>>> import numpy as np
>>> import numpy.linalg as la
>>> np.set_printoptions(suppress=True, linewidth=140)
>>> rnd = lambda a: np.round(a, 1) + 0
>>> rng = np.random.default_rng(974547)
>>> F = (rng.random((2, 2)) < 0.3) + np.eye(2)
>>> F /= F.sum(axis=1, keepdims=True)
>>> print(rnd(F))
[[0.7 0.3]
 [0.  1. ]]
>>> # a transition matrix
>>> r0 = np.array([2, -1])
>>> Y = F + np.outer(r0, np.eye(2)[0])
>>> print(la.matrix_rank(Y - F))
1
>>> print(rnd(Y))
[[ 2.7  0.3]
 [-1.   1. ]]
>>> arr = np.load("dump.npy")
>>> print(rnd(arr))
[[ 0.9  0.1  0.4]
 [ 0.1  0.9 -0.4]
 [ 0.4 -0.4 -0.9]]
>>> # equal to its transpose
>>> evals, V = la.eig(arr)
>>> print(rnd(np.sort(la.eigvals(arr @ arr))))
[1. 1. 1.]
>>> print(rnd(arr @ V[:, 0] - evals[0] * V[:, 0]))
[0. 0. 0.]
>>> print(rnd(evals))
[ 1. -1.  1.]
>>> O = arr.astype(float).copy()
>>> for j in range(3):
...     O[:, j] -= O[:, :j] @ (O[:, :j].T @ O[:, j])
...     O[:, j] /= la.norm(O[:, j])
... 
>>> print(rnd(O.T @ arr))
[[1. 0. 0.]
 [0. 1. 0.]
 [0. 0. 1.]]
>>> print(rnd(O.T @ O))
[[1. 0. 0.]
 [0. 1. 0.]
 [0. 0. 1.]]
>>> feats = np.array([[-5, 9, 8, 7],
...     [1, -2, -9, -9],
...     [3, 9, -9, 1],
...     [4, 1, -1, 8],
...     [1, -2, -9, -9]])
>>> W = np.array([[0, -1, 1, 3, 2, 0],
...     [3, 1, 0, 2, 0, -1],
...     [3, 1, 1, -3, -2, 2],
...     [-3, -3, 2, -3, -2, 0]])
>>> c = np.array([-7, -8, -7, -9, -7, 8])
>>> act = np.maximum(feats @ W + c, 0)
>>> print(la.matrix_rank(act))
4
>>> print(act)
[[23  0 10  0  0 15]
 [ 0  7  0 44 31  0]
 [ 0  0  0 42 15  0]
 [ 0  0 12  0  0  5]
 [ 0  7  0 44 31  0]]
>>> print((act > 0).astype(int))
[[1 0 1 0 0 1]
 [0 1 0 1 1 0]
 [0 0 0 1 1 0]
 [0 0 1 0 0 1]
 [0 1 0 1 1 0]]
>>> cent = np.array([[2, 1, 2], [2, 0, 7], [1, 3, 3], [9, 0, 2], [7, 7, 3], [8, 1, 2]])
>>> print(W @ cent)
[[ 40  17   8]
 [ 18   2  15]
 [-16  -6   8]
 [-51 -11 -33]]
>>> print(act @ cent)
[[176  68 106]
 [627 217 230]
 [483 105 129]
 [ 52  41  46]
 [627 217 230]]
